$ ipython --no-banner

In [1]: import numpy as np

In [2]: import numpy.linalg as la

In [3]: np.set_printoptions(precision=3, suppress=True, linewidth=200, floatmode="fixed")

In [4]: rnd = lambda a: np.round(a, 3) + 0

In [5]: m1 = np.loadtxt("mat.csv", delimiter=",")

In [6]: m1
Out[6]: 
array([[ 2.000,  3.000,  2.000,  0.000,  2.000,  0.000,  1.000],
       [ 1.000,  3.000,  0.000,  2.000,  0.000,  0.000,  2.000],
       [ 3.000,  4.000,  3.000,  0.000,  4.000,  3.000,  1.000],
       [ 4.000,  6.000,  7.000,  3.000,  6.000,  5.000,  0.000],
       [ 1.000,  4.000,  4.000,  1.000,  5.000,  3.000,  1.000],
       [ 5.000,  5.000,  2.000,  3.000,  5.000,  0.000,  1.000],
       [ 5.000,  4.000,  3.000,  4.000,  4.000,  1.000,  0.000],
       [ 2.000,  2.000,  3.000,  1.000,  1.000,  1.000,  0.000],
       [ 3.000,  4.000,  3.000,  0.000,  4.000,  3.000,  1.000],
       [ 2.000,  2.000,  3.000,  1.000,  1.000,  1.000,  0.000],
       [ 3.000,  5.000,  3.000,  4.000,  6.000,  0.000,  1.000],
       [ 2.000,  4.000,  1.000,  2.000,  2.000,  3.000,  2.000],
       [ 1.000,  1.000,  1.000,  0.000,  2.000,  3.000,  0.000],
       [ 1.000,  3.000,  3.000,  2.000,  3.000,  1.000,  0.000],
       [ 1.000,  3.000,  0.000,  2.000,  0.000,  0.000,  2.000],
       [ 1.000,  3.000,  3.000,  2.000,  3.000,  1.000,  0.000],
       [ 3.000,  3.000,  4.000,  1.000,  3.000,  4.000,  0.000],
       [ 5.000,  4.000,  3.000,  4.000,  4.000,  1.000,  0.000],
       [ 0.000,  3.000,  3.000,  1.000,  3.000,  0.000,  1.000],
       [ 1.000,  3.000,  3.000,  2.000,  3.000,  1.000,  0.000],
       [ 0.000,  0.000,  0.000,  0.000,  0.000,  0.000,  0.000],
       [ 2.000,  2.000,  3.000,  1.000,  1.000,  1.000,  0.000],
       [ 3.000,  2.000,  0.000,  3.000,  3.000,  0.000,  0.000],
       [ 3.000,  6.000,  5.000,  2.000,  5.000,  1.000,  1.000],
       [ 1.000,  1.000,  1.000,  0.000,  2.000,  3.000,  0.000],
       [ 8.000, 12.000,  6.000,  7.000, 10.000,  4.000,  3.000],
       [ 6.000,  7.000,  3.000,  6.000,  4.000,  1.000,  2.000],
       [ 0.000,  0.000,  0.000,  0.000,  0.000,  0.000,  0.000],
       [ 6.000,  8.000,  5.000,  5.000,  8.000,  1.000,  1.000],
       [ 0.000,  0.000,  0.000,  0.000,  0.000,  0.000,  0.000],
       [ 7.000, 11.000,  7.000,  7.000,  9.000,  4.000,  3.000]])

In [7]: Uu, s, vt = la.svd(m1, full_matrices=False)

In [8]: rnd(np.abs(vt[0]))
Out[8]: array([0.390, 0.556, 0.375, 0.326, 0.491, 0.197, 0.109])

In [9]: rnd(Uu.T @ Uu)
Out[9]: 
array([[1.000, 0.000, 0.000, 0.000, 0.000, 0.000, 0.000],
       [0.000, 1.000, 0.000, 0.000, 0.000, 0.000, 0.000],
       [0.000, 0.000, 1.000, 0.000, 0.000, 0.000, 0.000],
       [0.000, 0.000, 0.000, 1.000, 0.000, 0.000, 0.000],
       [0.000, 0.000, 0.000, 0.000, 1.000, 0.000, 0.000],
       [0.000, 0.000, 0.000, 0.000, 0.000, 1.000, 0.000],
       [0.000, 0.000, 0.000, 0.000, 0.000, 0.000, 1.000]])

In [10]: rnd(np.cumsum(s ** 2) / np.sum(s ** 2))
Out[10]: array([0.918, 0.958, 0.973, 0.985, 0.994, 1.000, 1.000])

In [11]: vec = np.array([-1, -2, -2, -1, -1, 0, -1])

In [12]: y = m1 @ vec

In [13]: b, lr = np.zeros(7), 1 / la.norm(m1, 2) ** 2

In [14]: for i in range(300):
    ...:     b -= lr * m1.T @ (m1 @ b - y)
    ...:     if i % 50 == 0: print(i, round(la.norm(m1 @ b - y), 3))
    ...: 
0 6.299
50 3.607
100 2.176
150 1.367
200 0.902
250 0.636

In [15]: rnd(la.cond(m1))
Out[15]: np.float64(55.252)

In [16]: rnd(b)
Out[16]: array([-0.924, -2.213, -1.854, -0.990, -0.985, -0.046, -0.704])
